% python3 -q
>>> import numpy as np
>>> import numpy.linalg as la
>>> np.set_printoptions(suppress=True, linewidth=160)
>>> def rd(a):
...     return np.round(a, 2) + 0
... 
>>> F = np.load("dump.npy")
>>> print(rd(F))
[[ 1.57 -0.22 -0.1  -0.09  0.92]
 [-0.22  0.69 -0.03  0.19 -0.93]
 [-0.1  -0.03  1.49 -0.49 -0.4 ]
 [-0.09  0.19 -0.49  1.53  0.24]
 [ 0.92 -0.93 -0.4   0.24  1.72]]
>>> rank = la.matrix_rank(F)
>>> print(rank)
4
>>> N = la.svd(F)[2][rank:].T
>>> print(la.matrix_rank(F.T @ F), la.matrix_rank(F @ F.T))
4 4
>>> print([int(la.matrix_rank(F[:, :j + 1])) for j in range(5)])
[1, 2, 3, 4, 4]
>>> print(N.shape)
(5, 1)
>>> K = np.array([[5, -3, 5, -3], [2, -3, 2, -3], [5, -3, 5, -3], [2, -3, 2, -3]])
>>> # looks like rank 2
>>> print(la.lstsq(F[:-1].T, F[-1])[2])
4
>>> print(rd(F @ la.pinv(F) @ F))
[[ 1.57 -0.22 -0.1  -0.09  0.92]
 [-0.22  0.69 -0.03  0.19 -0.93]
 [-0.1  -0.03  1.49 -0.49 -0.4 ]
 [-0.09  0.19 -0.49  1.53  0.24]
 [ 0.92 -0.93 -0.4   0.24  1.72]]
>>> rng = np.random.default_rng(452358)
>>> labels = rng.permutation(4)
>>> print(labels)
[1 3 2 0]
>>> B = K[labels][:, labels]
>>> print(np.allclose(B, K))
False
>>> print(np.trace(B))
4
>>> print(rd(la.det(B)), rd(la.det(K[labels])))
0.0 0.0
>>> print(rd(np.sort(np.abs(la.eigvals(B)))))
[0.   0.   4.32 8.32]
>>> print(np.count_nonzero(K))
16
>>> print(np.abs(K).max())
5
>>> print(np.unravel_index(np.abs(K).argmax(), K.shape))
(np.int64(0), np.int64(0))
>>> la.rank(K)
Traceback (most recent call last):
  File "<python-input-27>", line 1, in <module>
    la.rank(K)
    ^^^^^^^
AttributeError: module 'numpy.linalg' has no attribute 'rank'
>>> print(K.shape)
(4, 4)
>>> print(K.sum(axis=0))
[ 14 -12  14 -12]
>>> print(np.diff(K, axis=0))
[[-3  0 -3  0]
 [ 3  0  3  0]
 [-3  0 -3  0]]
>>> B = K[0, 0] * K[1:] - np.outer(K[1:, 0], K[0])
>>> print(B)
[[ 0 -9  0 -9]
 [ 0  0  0  0]
 [ 0 -9  0 -9]]
>>> print(la.matrix_rank(B), la.matrix_rank(K))
1 2
>>> print(np.flatnonzero(~B.round(6).any(axis=1)))
[1]
>>> Uu, sv, Vh = la.svd(K)
>>> vecs = Vh[:(sv > 1e-8).sum()]
>>> vec = K[1] + -2 * K[0] + rng.integers(2) * np.eye(4)[1]
>>> print(vec)
[-8.  4. -8.  3.]
>>> print(la.matrix_rank(np.vstack([K, vec])))
3
>>> print(rd(vecs.T @ vecs))
[[0.5 0.  0.5 0. ]
 [0.  0.5 0.  0.5]
 [0.5 0.  0.5 0. ]
 [0.  0.5 0.  0.5]]
>>> X = np.load("m.npy")
>>> print(rd(X))
[[ 0.43 -0.57 -0.57 -0.11  0.11 -0.34  0.11  0.11]
 [-0.57  0.43 -0.57 -0.11  0.11 -0.34  0.11  0.11]
 [-0.57 -0.57  0.43 -0.11  0.11 -0.34  0.11  0.11]
 [-0.11 -0.11 -0.11  0.98  0.02 -0.07  0.02  0.02]
 [ 0.11  0.11  0.11  0.02  0.98  0.07 -0.02 -0.02]
 [-0.34 -0.34 -0.34 -0.07  0.07  0.8   0.07  0.07]
 [ 0.11  0.11  0.11  0.02 -0.02  0.07  0.98 -0.02]
 [ 0.11  0.11  0.11  0.02 -0.02  0.07 -0.02  0.98]]
>>> print(np.trace(X))
6.0
>>> X.inv()
Traceback (most recent call last):
  File "<python-input-44>", line 1, in <module>
    X.inv()
    ^^^^^
AttributeError: 'numpy.ndarray' object has no attribute 'inv'
>>> assert X == X.T
Traceback (most recent call last):
  File "<python-input-45>", line 1, in <module>
    assert X == X.T
           ^^^^^^^^
ValueError: The truth value of an array with more than one element is ambiguous. Use a.any() or a.all()
>>> la.determinant(X)
Traceback (most recent call last):
  File "<python-input-46>", line 1, in <module>
    la.determinant(X)
    ^^^^^^^^^^^^^^
AttributeError: module 'numpy.linalg' has no attribute 'determinant'
>>> print(rd(la.det(X)))
-1.0
>>> print(rd(np.sort(np.abs(la.eigvals(X)))))
[1. 1. 1. 1. 1. 1. 1. 1.]
>>> print(np.allclose(X, X.T))
True
>>> vals, vecs = la.eigvalsh(X)
Traceback (most recent call last):
  File "<python-input-50>", line 1, in <module>
    vals, vecs = la.eigvalsh(X)
    ^^^^^^^^^^
ValueError: too many values to unpack (expected 2)
>>> vals, vecs = la.eigh(X)
>>> print(rd(la.svd(X, compute_uv=False)))
[1. 1. 1. 1. 1. 1. 1. 1.]
>>> print((vals > 1e-8).sum(), (vals < -1e-8).sum())
7 1
>>> print([round(float(la.det(X[:i, :i])), 2) + 0 for i in range(1, 9)])
[0.43, -0.14, -0.7, -0.73, -0.75, -0.95, -0.98, -1.0]
>>> print(np.all(la.eigvalsh(X) > 0))
False
>>> try:
...     la.cholesky(X)
... except la.LinAlgError as e:
...     print(e)
... 
Matrix is not positive definite
>>> print(rd(la.norm(X)))
2.83
>>> print(la.matrix_rank(X))
8
>>> print(X.shape)
(8, 8)
>>> print(rd(np.abs(X).max()))
0.98
>>> X[:, 8]
Traceback (most recent call last):
  File "<python-input-61>", line 1, in <module>
    X[:, 8]
    ~^^^^^^
IndexError: index 8 is out of bounds for axis 1 with size 8
>>> print(rd(np.diff(X, axis=0)))
[[-1.    1.    0.    0.    0.    0.    0.    0.  ]
 [ 0.   -1.    1.    0.    0.    0.    0.    0.  ]
 [ 0.45  0.45 -0.55  1.09 -0.09  0.27 -0.09 -0.09]
 [ 0.23  0.23  0.23 -0.95  0.95  0.14 -0.05 -0.05]
 [-0.45 -0.45 -0.45 -0.09 -0.91  0.73  0.09  0.09]
 [ 0.45  0.45  0.45  0.09 -0.09 -0.73  0.91 -0.09]
 [ 0.    0.    0.    0.    0.    0.   -1.    1.  ]]
>>> la.rank(X)
Traceback (most recent call last):
  File "<python-input-63>", line 1, in <module>
    la.rank(X)
    ^^^^^^^
AttributeError: module 'numpy.linalg' has no attribute 'rank'
>>> print(rd(la.svd(X, compute_uv=False)))
[1. 1. 1. 1. 1. 1. 1. 1.]
>>> vec = np.array([2, -4, 3, -5, -5, -3, -2, -3])
>>> print(rd(X @ (2 * vec)))
[  3.77  -8.23   5.77 -10.05  -9.95  -6.14  -3.95  -5.95]
>>> print(rd(np.einsum("ij,j->i", X, vec)))
[ 1.89 -4.11  2.89 -5.02 -4.98 -3.07 -1.98 -2.98]
>>> print(la.norm(X @ vec) <= la.norm(X, 2) * la.norm(vec) + 1e-9)
True
>>> print(rd(X @ np.eye(8)[2]))
[-0.57 -0.57  0.43 -0.11  0.11 -0.34  0.11  0.11]
>>> print((X @ vec).argmax())
2
>>> q, _ = la.qr(np.array([[0.1, -0.3, -1.2, -0.7, 0.9, -0.5, 1.6, 0.7, -1.5],
...     [0.5, 0.6, 0.5, 0.9, 0.5, -0.5, -2.0, 1.1, 1.3],
...     [-0.9, 1.6, 0.2, 0.5, 0.5, 1.3, 0.4, -0.5, 2.2],
...     [1.1, 0.4, -0.7, 0.8, -0.8, 1.1, -1.2, 1.2, 0.6],
...     [-0.3, 1.1, -0.1, -1.1, 1.3, -1.8, 0.0, 1.5, -2.1],
...     [1.1, 0.5, 1.0, -0.1, 0.8, -1.2, 1.4, 0.8, -0.8],
...     [-0.5, 1.1, 1.3, -0.6, 1.7, -0.4, -0.8, -0.3, -1.4],
...     [-0.7, 0.0, -0.2, 0.1, 0.2, 0.3, 0.0, 1.5, 1.7],
...     [-0.9, 0.5, 0.6, 2.6, -1.5, 2.0, 1.2, -2.0, -1.8]]))
>>> mat = -3 * q
>>> print(rd(mat))
[[ 0.13 -0.34  1.59 -0.35 -2.02  0.32 -1.15 -0.68 -0.5 ]
 [ 0.66  0.94 -0.34  0.79 -1.67 -0.81  1.62 -0.33  0.87]
 [-1.19  1.69  0.82  0.22  0.33  1.03 -0.48 -0.15  1.61]
 [ 1.46  0.91  1.31  1.08  0.73  0.84  0.53  0.53 -1.17]
 [-0.4   1.28  0.91 -1.12  0.49 -2.1   0.    0.07 -0.69]
 [ 1.46  1.04 -1.17 -0.19 -0.35 -0.21 -1.82  0.89  0.35]
 [-0.66  1.2  -1.18 -1.01 -0.63  1.24  0.55 -0.32 -1.54]
 [-0.93 -0.26  0.31  0.04 -0.84  0.06  0.34  2.67 -0.1 ]
 [-1.19  0.3  -0.54  2.17 -0.17 -0.71 -0.9  -0.31 -1.02]]
>>> B = np.array([[2, 2],
...     [0, 1],
...     [-1, -1],
...     [-2, 0],
...     [1, 0],
...     [-1, 3],
...     [1, 0],
...     [-2, 1],
...     [-2, 0]])
>>> print(rd(np.einsum("ij,ij->i", mat, mat)))
[9. 9. 9. 9. 9. 9. 9. 9. 9.]
